% python3 -q
>>> import numpy as np
>>> from numpy import linalg as LA
>>> np.set_printoptions(suppress=True, linewidth=160)
>>> r0 = np.array([3, 1, 2, 1, 5, 4, 1])
>>> r1 = np.array([3, 3, 3, 2, 2, 0, 2, 1, 5, 1, 5, 3, 5, 4])
>>> A = r0[:, None] + r1[None, :]
>>> A
array([[ 6,  6,  6,  5,  5,  3,  5,  4,  8,  4,  8,  6,  8,  7],
       [ 4,  4,  4,  3,  3,  1,  3,  2,  6,  2,  6,  4,  6,  5],
       [ 5,  5,  5,  4,  4,  2,  4,  3,  7,  3,  7,  5,  7,  6],
       [ 4,  4,  4,  3,  3,  1,  3,  2,  6,  2,  6,  4,  6,  5],
       [ 8,  8,  8,  7,  7,  5,  7,  6, 10,  6, 10,  8, 10,  9],
       [ 7,  7,  7,  6,  6,  4,  6,  5,  9,  5,  9,  7,  9,  8],
       [ 4,  4,  4,  3,  3,  1,  3,  2,  6,  2,  6,  4,  6,  5]])
>>> left, sigma, VT = LA.svd(A)
>>> np.argmax(sigma[:-1] / (sigma[1:] + 1e-6)) + 1
np.int64(2)
>>> sigma.round(2) + 0
array([55.63,  4.01,  0.  ,  0.  ,  0.  ,  0.  ,  0.  ])
>>> B = left[:, :2] @ np.diag(sigma[:2]) @ VT[:2]
>>> LA.matrix_rank(B)
np.int64(2)
>>> round(float(LA.norm(A - B, 2)), 2), round(float(sigma[2]), 2)
(0.0, 0.0)
>>> B.round(2)
array([[ 6.,  6.,  6.,  5.,  5.,  3.,  5.,  4.,  8.,  4.,  8.,  6.,  8.,  7.],
       [ 4.,  4.,  4.,  3.,  3.,  1.,  3.,  2.,  6.,  2.,  6.,  4.,  6.,  5.],
       [ 5.,  5.,  5.,  4.,  4.,  2.,  4.,  3.,  7.,  3.,  7.,  5.,  7.,  6.],
       [ 4.,  4.,  4.,  3.,  3.,  1.,  3.,  2.,  6.,  2.,  6.,  4.,  6.,  5.],
       [ 8.,  8.,  8.,  7.,  7.,  5.,  7.,  6., 10.,  6., 10.,  8., 10.,  9.],
       [ 7.,  7.,  7.,  6.,  6.,  4.,  6.,  5.,  9.,  5.,  9.,  7.,  9.,  8.],
       [ 4.,  4.,  4.,  3.,  3.,  1.,  3.,  2.,  6.,  2.,  6.,  4.,  6.,  5.]])
>>> np.unique(B.round(6), axis=0).shape
(5, 14)
>>> arr = np.load("layer8.npy")
>>> arr
array([[-0.4 , -0.01, -0.17, -0.15,  0.43, -0.05,  1.24, -0.22,  0.37, -0.7 ,  0.28,  0.21],
       [ 0.18,  0.04,  0.05,  0.07, -0.16,  0.  , -0.56,  0.1 , -0.2 ,  0.22, -0.12, -0.11],
       [-0.27, -0.29,  0.97,  0.19, -1.91, -0.15, -3.09,  0.5 ,  0.13,  2.34,  0.2 ,  0.75],
       [-0.08, -0.18,  0.27, -0.01, -0.6 ,  0.02, -0.88,  0.17,  0.14,  0.85,  0.1 ,  0.23]])
>>> vec = np.array([1, -2, 2, -1, 3, 1, -2, 2, 2, 3, -2, -2])
>>> arr @ np.eye(12)[9]
array([-0.7 ,  0.22,  2.34,  0.85])
>>> np.round(np.einsum("ij,j->i", arr, vec), 2)
array([-4.59,  1.69,  8.74,  3.32])
>>> np.round(arr @ vec, 2)
array([-4.59,  1.69,  8.74,  3.32])
>>> np.round(arr @ (2 * vec), 2)
array([-9.18,  3.38, 17.48,  6.64])
>>> LA.norm(arr @ vec) <= LA.norm(arr, 2) * LA.norm(vec) + 1e-9
np.True_
>>> np.sign((arr @ vec).round(6))
array([-1.,  1.,  1.,  1.])
>>> th = np.radians(72)
>>> Rm = np.eye(12)
>>> Rm[0, 0] = Rm[7, 7] = np.cos(th)
>>> Rm[0, 7], Rm[7, 0] = -np.sin(th), np.sin(th)
>>> Rm.round(2)
array([[ 0.31,  0.  ,  0.  ,  0.  ,  0.  ,  0.  ,  0.  , -0.95,  0.  ,  0.  ,  0.  ,  0.  ],
       [ 0.  ,  1.  ,  0.  ,  0.  ,  0.  ,  0.  ,  0.  ,  0.  ,  0.  ,  0.  ,  0.  ,  0.  ],
       [ 0.  ,  0.  ,  1.  ,  0.  ,  0.  ,  0.  ,  0.  ,  0.  ,  0.  ,  0.  ,  0.  ,  0.  ],
       [ 0.  ,  0.  ,  0.  ,  1.  ,  0.  ,  0.  ,  0.  ,  0.  ,  0.  ,  0.  ,  0.  ,  0.  ],
       [ 0.  ,  0.  ,  0.  ,  0.  ,  1.  ,  0.  ,  0.  ,  0.  ,  0.  ,  0.  ,  0.  ,  0.  ],
       [ 0.  ,  0.  ,  0.  ,  0.  ,  0.  ,  1.  ,  0.  ,  0.  ,  0.  ,  0.  ,  0.  ,  0.  ],
       [ 0.  ,  0.  ,  0.  ,  0.  ,  0.  ,  0.  ,  1.  ,  0.  ,  0.  ,  0.  ,  0.  ,  0.  ],
       [ 0.95,  0.  ,  0.  ,  0.  ,  0.  ,  0.  ,  0.  ,  0.31,  0.  ,  0.  ,  0.  ,  0.  ],
       [ 0.  ,  0.  ,  0.  ,  0.  ,  0.  ,  0.  ,  0.  ,  0.  ,  1.  ,  0.  ,  0.  ,  0.  ],
       [ 0.  ,  0.  ,  0.  ,  0.  ,  0.  ,  0.  ,  0.  ,  0.  ,  0.  ,  1.  ,  0.  ,  0.  ],
       [ 0.  ,  0.  ,  0.  ,  0.  ,  0.  ,  0.  ,  0.  ,  0.  ,  0.  ,  0.  ,  1.  ,  0.  ],
       [ 0.  ,  0.  ,  0.  ,  0.  ,  0.  ,  0.  ,  0.  ,  0.  ,  0.  ,  0.  ,  0.  ,  1.  ]])
>>> B = arr @ Rm.T
>>> B.round(2)
array([[ 0.09, -0.01, -0.17, -0.15,  0.43, -0.05,  1.24, -0.45,  0.37, -0.7 ,  0.28,  0.21],
       [-0.04,  0.04,  0.05,  0.07, -0.16,  0.  , -0.56,  0.2 , -0.2 ,  0.22, -0.12, -0.11],
       [-0.56, -0.29,  0.97,  0.19, -1.91, -0.15, -3.09, -0.1 ,  0.13,  2.34,  0.2 ,  0.75],
       [-0.19, -0.18,  0.27, -0.01, -0.6 ,  0.02, -0.88, -0.02,  0.14,  0.85,  0.1 ,  0.23]])
>>> np.round(np.abs(B - arr).max(axis=0), 2)
array([0.49, 0.  , 0.  , 0.  , 0.  , 0.  , 0.  , 0.6 , 0.  , 0.  , 0.  , 0.  ])
